$ python -q
>>> import numpy as np
>>> import numpy.linalg as la
>>> np.set_printoptions(precision=2, suppress=True, linewidth=120)
>>> def rnd(a):
...     return np.round(a, 2) + 0
... 
>>> mat = np.loadtxt("case19.csv", delimiter=",")
>>> print(mat)
[[ 26.  13.  22. -17.]
 [ 13.  13.   8.  -5.]
 [ 22.   8.  20. -16.]
 [-17.  -5. -16.  13.]]
>>> A2 = mat / la.norm(mat, axis=1, keepdims=True)
>>> G = A2 @ A2.T
>>> print(rnd(G))
[[ 1.    0.92  0.99 -0.99]
 [ 0.92  1.    0.88 -0.85]
 [ 0.99  0.88  1.   -1.  ]
 [-0.99 -0.85 -1.    1.  ]]
>>> print(rnd(la.norm(A2, axis=1)))
[1. 1. 1. 1.]
>>> print(np.argwhere(np.triu(np.abs(G) > 0.95, 1)))
[[0 2]
 [0 3]
 [2 3]]
>>> A2 = np.array([[-3, 0], [-3, 3], [1, 2], [-3, 2]])
>>> print(rnd(np.einsum("ik,kj->ji", G, A2)))
[[-1.81 -2.34 -1.62  1.52]
 [ 2.79  3.05  2.64 -2.56]]
>>> print(la.matrix_rank(G @ A2))
2
>>> print(rnd(A2.T @ G.T))
[[-1.81 -2.34 -1.62  1.52]
 [ 2.79  3.05  2.64 -2.56]]
>>> print(rnd(np.einsum("ik,kj->ij", G, A2)))
[[-1.81  2.79]
 [-2.34  3.05]
 [-1.62  2.64]
 [ 1.52 -2.56]]
>>> print(rnd(G @ A2))
[[-1.81  2.79]
 [-2.34  3.05]
 [-1.62  2.64]
 [ 1.52 -2.56]]
>>> print(la.matrix_rank(np.vstack([G, A2.T])))
4
>>> ev, vecs = la.eigh(mat)
>>> print(rnd(ev))
[ 0.    0.    9.58 62.42]
>>> print((ev > 1e-8).sum(), (ev < -1e-8).sum())
2 0
>>> print(rnd(vecs.T @ mat @ vecs))
[[ 0.    0.    0.    0.  ]
 [ 0.    0.    0.    0.  ]
 [ 0.    0.    9.58  0.  ]
 [ 0.    0.    0.   62.42]]
>>> print(rnd(np.abs(vecs[:, -1])))
[0.64 0.3  0.55 0.43]
>>> print(ev.sum(), np.trace(mat))
72.0 72.0
>>> print(np.unique(ev.round(6) + 0, return_counts=True)[1])
[2 1 1]
>>> print(rnd(vecs.T @ vecs))
[[1. 0. 0. 0.]
 [0. 1. 0. 0.]
 [0. 0. 1. 0.]
 [0. 0. 0. 1.]]
>>> print(rnd(la.svd(mat, compute_uv=False)))
[62.42  9.58  0.    0.  ]
>>> data = np.load("m.npy")
>>> print(data)
[[ 3  0 -3]
 [ 0 -1  1]
 [ 0  0  0]]
>>> Uu, sigma, vt = la.svd(data)
>>> print(rnd(sigma))
[4.31 1.21 0.  ]
>>> A2 = Uu[:, :2] @ np.diag(sigma[:2]) @ vt[:2]
>>> print(la.matrix_rank(data, rtol=0.05))
2
>>> print(rnd(la.norm(data - A2) / la.norm(data)))
0.0
>>> print(rnd(np.abs(data - A2).max()))
0.0
>>> print(rnd(A2))
[[ 3.  0. -3.]
 [ 0. -1.  1.]
 [ 0.  0.  0.]]
>>> def softmax(z):
...     e = np.exp(z - z.max(axis=-1, keepdims=True))
...     return e / e.sum(axis=-1, keepdims=True)
... 
>>> print(rnd(softmax(data).sum(axis=1)))
[1. 1. 1.]
>>> print(rnd(softmax(10 * data[1])))
[0. 0. 1.]
>>> S = data @ data.T / np.sqrt(3)
>>> print(rnd(softmax(S + np.triu(np.full(S.shape, -np.inf), 1))))
[[1.   0.   0.  ]
 [0.05 0.95 0.  ]
 [0.33 0.33 0.33]]
>>> print(rnd(softmax(S)))
[[1.   0.   0.  ]
 [0.04 0.73 0.23]
 [0.33 0.33 0.33]]
>>> print(la.matrix_power(data, 2))
[[ 9  0 -9]
 [ 0  1 -1]
 [ 0  0  0]]
>>> la.determinant(data)
Traceback (most recent call last):
  File "<python-input-43>", line 1, in <module>
    la.determinant(data)
    ^^^^^^^^^^^^^^
AttributeError: module 'numpy.linalg' has no attribute 'determinant'
>>> print((data + data.T) / 2)
[[ 3.   0.  -1.5]
 [ 0.  -1.   0.5]
 [-1.5  0.5  0. ]]
>>> print(data @ data)
[[ 9  0 -9]
 [ 0  1 -1]
 [ 0  0  0]]
>>> print(rnd(la.det(data)))
0.0
>>> print(rnd(np.abs(la.eigvals(data)).max()))
3.0
>>> print(rnd(np.sort(np.abs(la.eigvals(data)))))
[0. 1. 3.]
>>> arr = np.loadtxt("sample6.csv", delimiter=",")
>>> print(arr)
[[-4.  1.  0.]
 [ 4. -9.  0.]
 [ 0.  0. -3.]]
>>> print(rnd(la.norm(arr)))
11.09
>>> arr[3]
Traceback (most recent call last):
  File "<python-input-52>", line 1, in <module>
    arr[3]
    ~~~^^^
IndexError: index 3 is out of bounds for axis 0 with size 3
>>> print(la.matrix_rank(arr))
3
>>> arr[:, 3]
Traceback (most recent call last):
  File "<python-input-54>", line 1, in <module>
    arr[:, 3]
    ~~~^^^^^^
IndexError: index 3 is out of bounds for axis 1 with size 3
>>> la.rank(arr)
Traceback (most recent call last):
  File "<python-input-55>", line 1, in <module>
    la.rank(arr)
    ^^^^^^^
AttributeError: module 'numpy.linalg' has no attribute 'rank'
>>> print(arr.sum(axis=0))
[ 0. -8. -3.]
>>> print(arr - arr[0])
[[  0.   0.   0.]
 [  8. -10.   0.]
 [  4.  -1.  -3.]]
>>> r0, g = arr[1], arr[0]
>>> print(r0 @ g)
-25.0
>>> pr = (r0 @ g) / (r0 @ r0) * r0
>>> print(rnd((g - pr) @ r0))
0.0
>>> print(rnd(la.norm(r0 + g) ** 2 + la.norm(r0 - g) ** 2))
228.0
>>> print(np.kron(np.eye(2, dtype=int), arr))
[[-4.  1.  0. -0.  0.  0.]
 [ 4. -9.  0.  0. -0.  0.]
 [ 0.  0. -3.  0.  0. -0.]
 [-0.  0.  0. -4.  1.  0.]
 [ 0. -0.  0.  4. -9.  0.]
 [ 0.  0. -0.  0.  0. -3.]]
>>> print(np.einsum("ii->", arr))
-16.0
>>> T = np.stack([arr, -2 * arr, arr[::-1]])
>>> print(T.shape)
(3, 3, 3)
>>> print(np.einsum("bij,cij->bc", T, T))
[[ 123. -246.   97.]
 [-246.  492. -194.]
 [  97. -194.  123.]]
>>> A2 = la.inv(arr)
>>> print(rnd(la.slogdet(arr)[0]))
-1.0
>>> print(arr @ A2)
[[1. 0. 0.]
 [0. 1. 0.]
 [0. 0. 1.]]
>>> print(rnd(A2))
[[-0.28 -0.03  0.  ]
 [-0.12 -0.12  0.  ]
 [ 0.    0.   -0.33]]
>>> print((np.abs(A2) > 1e-9).astype(int))
[[1 1 0]
 [1 1 0]
 [0 0 1]]
>>> print(rnd(la.det(arr) * la.det(A2)))
1.0
>>> print(rnd(la.det(arr) * A2))
[[27.  3.  0.]
 [12. 12.  0.]
 [ 0.  0. 32.]]
>>> X = np.loadtxt("test3.csv", delimiter=",")
>>> print(rnd(X))
[[ 0.37  0.81  0.45]
 [ 0.81 -0.05 -0.58]
 [ 0.45 -0.58  0.68]]
>>> A2 = la.invert(X)
Traceback (most recent call last):
  File "<python-input-77>", line 1, in <module>
    A2 = la.invert(X)
         ^^^^^^^^^
AttributeError: module 'numpy.linalg' has no attribute 'invert'
>>> A2 = la.inv(X)
>>> print(rnd(X @ A2))
[[1. 0. 0.]
 [0. 1. 0.]
 [0. 0. 1.]]
>>> print(rnd(la.det(X) * la.det(A2)))
1.0
>>> ev, vecs = la.eigh(X)
>>> print(np.unique(ev.round(6) + 0, return_counts=True)[1])
[1 2]
>>> print(rnd(la.eigvalsh(X @ X)))
[1. 1. 1.]
>>> x = np.array([-4, 5, -5])
>>> print(rnd(la.inv(X)))
[[ 0.37  0.81  0.45]
 [ 0.81 -0.05 -0.58]
 [ 0.45 -0.58  0.68]]
>>> print(3 - la.matrix_rank(X - np.eye(3), tol=1e-8))
2
>>> print(rnd(la.det(X)))
-1.0
>>> print(rnd(X @ X))
[[1. 0. 0.]
 [0. 1. 0.]
 [0. 0. 1.]]
>>> print(rnd(la.det(X)))
-1.0
>>> print(rnd(np.sort(np.abs(la.eigvals(X)))))
[1. 1. 1.]
>>> print(np.allclose(X, X.T))
True
>>> assert X == X.T
Traceback (most recent call last):
  File "<python-input-92>", line 1, in <module>
    assert X == X.T
           ^^^^^^^^
ValueError: The truth value of an array with more than one element is ambiguous. Use a.any() or a.all()
>>> la.determinant(X)
Traceback (most recent call last):
  File "<python-input-93>", line 1, in <module>
    la.determinant(X)
    ^^^^^^^^^^^^^^
AttributeError: module 'numpy.linalg' has no attribute 'determinant'
>>> print(rnd(np.abs(la.eigvals(X)).max()))
1.0
>>> print(rnd((X + X.T) / 2))
[[ 0.37  0.81  0.45]
 [ 0.81 -0.05 -0.58]
 [ 0.45 -0.58  0.68]]
